$ python -q
>>> import numpy as np
>>> import numpy.linalg as la
>>> np.set_printoptions(precision=2, suppress=True, linewidth=200, legacy="1.25")
>>> def rnd(a):
...     return np.round(a, 2) + 0
... 
>>> K = np.loadtxt("case11.csv", delimiter=",")
>>> rnd(K)
array([[0.5 , 0.  , 0.  , 0.  , 0.  , 0.  , 0.  , 0.  , 0.  , 0.25, 0.25, 0.  , 0.  ],
       [0.  , 0.33, 0.  , 0.  , 0.  , 0.  , 0.17, 0.17, 0.  , 0.  , 0.17, 0.  , 0.17],
       [0.17, 0.  , 0.33, 0.  , 0.  , 0.  , 0.17, 0.  , 0.  , 0.17, 0.  , 0.  , 0.17],
       [0.33, 0.  , 0.  , 0.33, 0.  , 0.  , 0.  , 0.  , 0.  , 0.33, 0.  , 0.  , 0.  ],
       [0.  , 0.  , 0.  , 0.  , 0.5 , 0.  , 0.  , 0.  , 0.  , 0.  , 0.  , 0.  , 0.5 ],
       [0.  , 0.  , 0.25, 0.  , 0.  , 0.25, 0.  , 0.  , 0.25, 0.  , 0.  , 0.25, 0.  ],
       [0.  , 0.  , 0.  , 0.  , 0.  , 0.  , 0.33, 0.33, 0.33, 0.  , 0.  , 0.  , 0.  ],
       [0.  , 0.  , 0.  , 0.17, 0.  , 0.17, 0.17, 0.17, 0.  , 0.  , 0.17, 0.17, 0.  ],
       [0.  , 0.  , 0.  , 0.17, 0.  , 0.17, 0.17, 0.  , 0.17, 0.  , 0.  , 0.17, 0.17],
       [0.  , 0.  , 0.17, 0.  , 0.  , 0.17, 0.  , 0.17, 0.17, 0.33, 0.  , 0.  , 0.  ],
       [0.  , 0.  , 0.2 , 0.  , 0.2 , 0.  , 0.2 , 0.  , 0.  , 0.  , 0.2 , 0.  , 0.2 ],
       [0.  , 0.  , 0.  , 0.  , 0.  , 0.  , 0.33, 0.  , 0.  , 0.  , 0.  , 0.33, 0.33],
       [0.25, 0.  , 0.25, 0.  , 0.  , 0.  , 0.  , 0.  , 0.  , 0.25, 0.  , 0.  , 0.25]])
>>> x = np.array([-1, 3, -1, -2, -2, 3, -2, 2, -1, 2, -3, -2, 1])
>>> target = K @ x
>>> beta, lr = np.zeros(13), 1 / la.norm(K, 2) ** 2
>>> for i in range(60):
...     beta -= lr * K.T @ (K @ beta - target)
...     if i % 10 == 0: print(i, round(la.norm(K @ beta - target), 2))
... 
0 1.96
10 0.77
20 0.4
30 0.27
40 0.22
50 0.19
>>> rnd(beta)
array([-1.66,  3.02, -0.65, -1.46, -1.99,  1.13, -2.74,  1.94, -0.17,  2.35, -2.13, -1.1 ,  0.94])
